$ python3 -q
>>> import numpy as np
>>> np.set_printoptions(precision=3, suppress=True, linewidth=200)
>>> X = np.loadtxt("dump.csv", delimiter=",")
>>> print(X)
[[  1.  -2.   4.  -8.]
 [  1.  -1.   1.  -1.]
 [  1.   0.   0.   0.]
 [  1.   1.   1.   1.]
 [  1.   2.   4.   8.]
 [  1.   3.   9.  27.]
 [  1.   4.  16.  64.]
 [  1.   5.  25. 125.]
 [  1.   6.  36. 216.]
 [  1.   7.  49. 343.]
 [  1.   8.  64. 512.]]
>>> # column 3 is much longer than the rest
>>> rng = np.random.default_rng(87)
>>> lab = rng.permutation(4)
>>> M2 = X[:, lab] * rng.choice([-1, 1], 4)
>>> print(M2)
[[ -2.  -8.  -4.   1.]
 [ -1.  -1.  -1.   1.]
 [  0.   0.  -0.   1.]
 [  1.   1.  -1.   1.]
 [  2.   8.  -4.   1.]
 [  3.  27.  -9.   1.]
 [  4.  64. -16.   1.]
 [  5. 125. -25.   1.]
 [  6. 216. -36.   1.]
 [  7. 343. -49.   1.]
 [  8. 512. -64.   1.]]
>>> Uu, _, vt = np.linalg.svd(X.T @ M2)
>>> print(np.round(Uu @ vt, 3) + 0)
[[ 0.  0.  0.  1.]
 [ 1.  0.  0.  0.]
 [ 0.  0. -1.  0.]
 [ 0.  1.  0.  0.]]
>>> E = np.loadtxt("layer1.csv", delimiter=",")
>>> print(E)
[[-0.236 -0.224  0.228  0.459 -0.397  0.206 -0.207  0.128  0.433 -0.406  0.139]
 [ 0.148 -0.021  0.491 -0.118 -0.041  0.025  0.764 -0.011 -0.03  -0.347 -0.124]
 [-0.266 -0.497  0.198  0.491  0.25  -0.2    0.063 -0.183 -0.244  0.278 -0.354]
 [-0.207 -0.163 -0.505  0.141 -0.007 -0.27   0.342 -0.291 -0.139 -0.275  0.535]
 [ 0.177 -0.32   0.255 -0.013 -0.08   0.394  0.051  0.153 -0.276  0.414  0.605]
 [ 0.827 -0.221 -0.211  0.339  0.219 -0.061 -0.041  0.09   0.128 -0.167 -0.042]
 [ 0.03   0.002  0.063 -0.07   0.321  0.509 -0.086 -0.753  0.223 -0.066  0.019]
 [ 0.207 -0.108  0.401 -0.215 -0.224 -0.454 -0.438 -0.353 -0.295 -0.247  0.135]
 [-0.148 -0.279  0.194 -0.327  0.542 -0.313 -0.05   0.218  0.498  0.003  0.256]
 [-0.118  0.444  0.215  0.323  0.517  0.095 -0.157  0.21  -0.374 -0.331  0.208]
 [ 0.118  0.488  0.235  0.37  -0.096 -0.335  0.149 -0.225  0.34   0.434  0.242]]
>>> M2 = np.array([[2, -2],
...     [-3, -3],
...     [-2, -2],
...     [0, -2],
...     [-2, 2],
...     [2, 3],
...     [3, -2],
...     [-1, 1],
...     [3, 0],
...     [3, 0],
...     [0, -3]])
>>> print(np.linalg.matrix_rank(np.vstack([E, M2.T])))
11
>>> print(np.einsum("ij,ij->i", E, E))
[1. 1. 1. 1. 1. 1. 1. 1. 1. 1. 1.]
>>> print(np.linalg.matrix_rank(E @ M2))
2
